$ python3 -q
>>> import numpy as np
>>> np.set_printoptions(precision=2, suppress=True, linewidth=200)
>>> O, _ = np.linalg.qr(np.array([[1.0, 0.4, 1.4, -0.6, -0.2, 0.9, 0.1, 0.3, 0.4],
...     [-1.8, 0.1, -0.7, 1.3, -0.2, -0.7, 0.3, 0.0, -0.5],
...     [0.4, -1.8, 0.3, 0.9, 0.0, -0.3, -0.1, 1.1, 1.0],
...     [-1.5, 1.3, 1.2, 0.3, -0.1, -0.1, -2.1, 1.4, 0.4],
...     [0.4, -0.2, 1.5, -0.8, -0.6, 1.0, 1.2, -0.5, 0.9],
...     [1.1, -1.3, 0.8, -0.5, -0.9, 1.3, 0.8, 2.5, 0.5],
...     [-0.3, -0.1, -1.1, 0.4, 0.0, 1.0, -1.0, 0.3, 0.3],
...     [-1.5, 0.2, 0.1, 0.1, -1.2, 0.4, 1.2, 0.8, -0.5],
...     [-0.5, 1.0, 0.4, 0.2, -1.0, -1.1, -0.4, 0.5, 0.2]]))
>>> X = 4 * O
>>> X.round(2) + 0
array([[-1.23,  1.41, -1.36, -1.14,  0.54, -1.77,  1.93,  0.7 , -1.31],
       [ 2.21, -1.17,  0.1 , -1.06,  0.25, -0.45,  2.19,  0.65,  1.77],
       [-0.49, -2.7 , -1.06, -2.08, -0.17,  0.36, -0.48, -0.96, -1.3 ],
       [ 1.84,  1.05, -2.02, -0.76, -1.35, -0.92, -1.96,  0.54,  0.24],
       [-0.49, -0.04, -2.12,  1.37, -0.3 , -0.1 ,  0.89, -2.56,  1.39],
       [-1.35, -1.35, -1.19,  0.8 ,  1.54, -0.75, -1.05,  1.99,  1.51],
       [ 0.37, -0.39,  1.44,  0.  ,  0.92, -3.08, -0.96, -1.55,  0.04],
       [ 1.84, -0.78, -0.88,  2.1 ,  1.23, -0.02,  0.37,  0.28, -2.25],
       [ 0.61,  1.29, -0.41, -1.31,  3.  ,  1.29, -0.67, -0.92,  0.39]])
>>> rng = np.random.default_rng(88)
>>> labels = rng.permutation(9)
>>> labels
array([1, 2, 0, 3, 6, 5, 7, 8, 4])
>>> out = X[labels][:, labels]
>>> round(float(np.linalg.det(out)), 2), round(np.linalg.det(X[labels]), 2)
(262144.0, np.float64(-262144.0))
>>> np.sort(np.abs(np.linalg.eigvals(out)))
array([4., 4., 4., 4., 4., 4., 4., 4., 4.])
>>> np.sort(np.abs(np.linalg.eigvals(X)))
array([4., 4., 4., 4., 4., 4., 4., 4., 4.])
>>> np.allclose(X, X.T)
False
>>> np.linalg.determinant(X)
Traceback (most recent call last):
  File "<python-input-13>", line 1, in <module>
    np.linalg.determinant(X)
    ^^^^^^^^^^^^^^^^^^^^^
AttributeError: module 'numpy.linalg' has no attribute 'determinant'
>>> X.inv()
Traceback (most recent call last):
  File "<python-input-14>", line 1, in <module>
    X.inv()
    ^^^^^
AttributeError: 'numpy.ndarray' object has no attribute 'inv'
